% python3 -q
>>> import numpy as np
>>> from numpy import linalg as LA
>>> np.set_printoptions(precision=2, suppress=True, linewidth=160)
>>> K = np.load("case19.npy")
>>> K
array([[ 2, -6],
       [ 2, -6],
       [ 0,  0],
       [ 1, -3]])
>>> # rank 1
>>> Uu, sv, Vh = LA.svd(K)
>>> evecs = Vh[:(sv > 1e-8).sum()]
>>> rng = np.random.default_rng(16)
>>> x = K[0] + -3 * K[3] + rng.integers(2) * np.eye(2)[1]
>>> x
array([-1.,  4.])
>>> np.diag(evecs.T @ evecs)
array([0.1, 0.9])
>>> evecs.T @ evecs
array([[ 0.1, -0.3],
       [-0.3,  0.9]])
>>> round(LA.norm(x - evecs.T @ evecs @ x), 2)
np.float64(0.32)
>>> K @ LA.pinv(K) @ K
array([[ 2., -6.],
       [ 2., -6.],
       [ 0.,  0.],
       [ 1., -3.]])
>>> np.unique(K.round(6), axis=0).shape
(3, 2)
>>> Uu, sv, Vh = LA.svd(K)
>>> sv.round(2) + 0
array([9.49, 0.  ])
>>> np.argmax(sv[:-1] / (sv[1:] + 1e-6)) + 1
np.int64(1)
>>> M2 = Uu[:, :1] @ np.diag(sv[:1]) @ Vh[:1]
>>> LA.matrix_rank(K, rtol=0.05)
np.int64(1)
>>> np.round(LA.norm(K - M2) / LA.norm(K), 2)
np.float64(0.0)
>>> M2
array([[ 2., -6.],
       [ 2., -6.],
       [ 0.,  0.],
       [ 1., -3.]])
>>> round(LA.norm(K - M2, 2), 2), round(float(sv[1]), 2)
(np.float64(0.0), 0.0)
>>> M2 = np.array([[1, 0, 2], [0, 0, 1]])
>>> W2 = np.kron(M2, K)
>>> LA.matrix_rank(W2)
np.int64(2)
>>> round(float(LA.norm(W2, 2)), 2), round(float(LA.norm(M2, 2) * LA.norm(K, 2)), 2)
(22.9, 22.9)
>>> W2
array([[  2,  -6,   0,   0,   4, -12],
       [  2,  -6,   0,   0,   4, -12],
       [  0,   0,   0,   0,   0,   0],
       [  1,  -3,   0,   0,   2,  -6],
       [  0,   0,   0,   0,   2,  -6],
       [  0,   0,   0,   0,   2,  -6],
       [  0,   0,   0,   0,   0,   0],
       [  0,   0,   0,   0,   1,  -3]])
>>> r = LA.matrix_rank(W2)
>>> r
np.int64(2)
>>> N = LA.svd(W2)[2][r:].T
>>> [int(LA.matrix_rank(np.delete(W2, i, axis=0))) for i in range(8)]
[2, 2, 2, 2, 2, 2, 2, 2]
>>> [int(LA.matrix_rank(W2[:i])) for i in range(1, len(W2) + 1)]
[1, 1, 1, 1, 2, 2, 2, 2]
>>> np.round(N @ N.T, 2) + 0
array([[0.9, 0.3, 0. , 0. , 0. , 0. ],
       [0.3, 0.1, 0. , 0. , 0. , 0. ],
       [0. , 0. , 1. , 0. , 0. , 0. ],
       [0. , 0. , 0. , 1. , 0. , 0. ],
       [0. , 0. , 0. , 0. , 0.9, 0.3],
       [0. , 0. , 0. , 0. , 0.3, 0.1]])
>>> feats = np.load("sample16.npy")
>>> feats
array([[5, 0],
       [3, 6]])
>>> # triangular, det is the product of the diagonal
>>> P = np.triu(np.array([[3, 0], [0, -2]]), 1) + np.eye(2)
>>> M2 = P @ feats @ LA.inv(P)
>>> np.trace(M2), np.trace(feats)
(np.float64(11.0), np.int64(11))
>>> np.poly(M2)
array([  1., -11.,  30.])
>>> M2
array([[5., 0.],
       [3., 6.]])
>>> Uu, sv, Vh = LA.svd(feats, full_matrices=False)
>>> np.round(Vh @ Vh.T, 2) + 0
array([[1., 0.],
       [0., 1.]])
>>> Uu.shape, sv.shape, Vh.shape
((2, 2), (2,), (2, 2))
>>> sv / sv[0]
array([1.  , 0.57])
>>> np.abs(Vh[0])
array([0.69, 0.73])
>>> sv
array([7.28, 4.12])
>>> lab = rng.permutation(2)
>>> lab
array([1, 0])
>>> M2 = feats[lab][:, lab]
>>> np.diag(M2)
array([6, 5])
>>> round(LA.det(M2), 2), np.round(LA.det(feats[lab]), 2)
(np.float64(30.0), np.float64(-30.0))
>>> f = np.array([4, 2])
>>> M2 = feats + np.outer(f, np.eye(2)[1])
>>> LA.matrix_rank(M2 - feats)
np.int64(1)
>>> evals, evecs = LA.eig(feats)
>>> np.prod(evals)
np.float64(30.0)
>>> evals
array([6., 5.])
>>> feats @ evecs[:, 0] - evals[0] * evecs[:, 0]
array([0., 0.])
>>> np.sort(LA.eigvals(feats.T))
array([5., 6.])
>>> np.sort(LA.eigvals(feats @ feats))
array([25., 36.])
>>> theta = rng.uniform(0, 2 * np.pi, 22)
>>> Q, _ = LA.qr(np.array([[0.0, -0.5], [-0.7, -0.6], [-1.2, 0.1]]))
>>> M = 10 * np.c_[np.cos(theta), np.sin(theta)] @ Q.T
>>> M
array([[-2.78, -7.3 , -6.24],
       [-3.68,  0.57,  9.28],
       [-5.39, -8.21, -1.9 ],
       [ 4.57,  0.85, -8.86],
       [-0.9 ,  4.11,  9.07],
       [ 4.68,  8.15,  3.41],
       [ 5.24,  8.21,  2.25],
       [-1.81,  3.06,  9.35],
       [ 6.25,  7.77, -0.79],
       [-6.06, -3.94,  6.91],
       [ 6.22,  4.42, -6.46],
       [-5.46, -2.53,  7.98],
       [ 6.16,  4.25, -6.63],
       [ 1.7 ,  6.54,  7.38],
       [ 0.62,  5.63,  8.24],
       [ 5.65,  2.94, -7.71],
       [-5.65, -2.95,  7.7 ],
       [-4.05, -7.96, -4.5 ],
       [-6.5 , -7.27,  2.21],
       [ 1.82,  6.63,  7.26],
       [-6.29, -7.71,  0.97],
       [ 2.47, -2.24, -9.43]])
>>> Uu, sv, Vh = LA.svd(K, full_matrices=False)
>>> np.round(sv / sv[0], 2) + 0
array([1., 0.])
>>> np.round(Vh @ Vh.T, 2) + 0
array([[1., 0.],
       [0., 1.]])
>>> np.abs(Uu[:, 0]).round(6).argmax()
np.int64(0)
>>> np.abs(Vh[0])
array([0.32, 0.95])
>>> (sv > 1e-8).sum()
np.int64(1)
>>> Uu, sv, Vh = LA.svd(M)
>>> evecs = Vh[:(sv > 1e-8).sum()]
>>> x = M[3] + 2 * M[13] + rng.integers(2) * np.eye(3)[0]
>>> x
array([ 7.96, 13.92,  5.89])
>>> np.allclose(evecs.T @ evecs @ x, x)
True
>>> LA.matrix_rank(np.vstack([M, x]))
np.int64(2)
>>> np.diag(evecs.T @ evecs)
array([0.44, 0.67, 0.89])
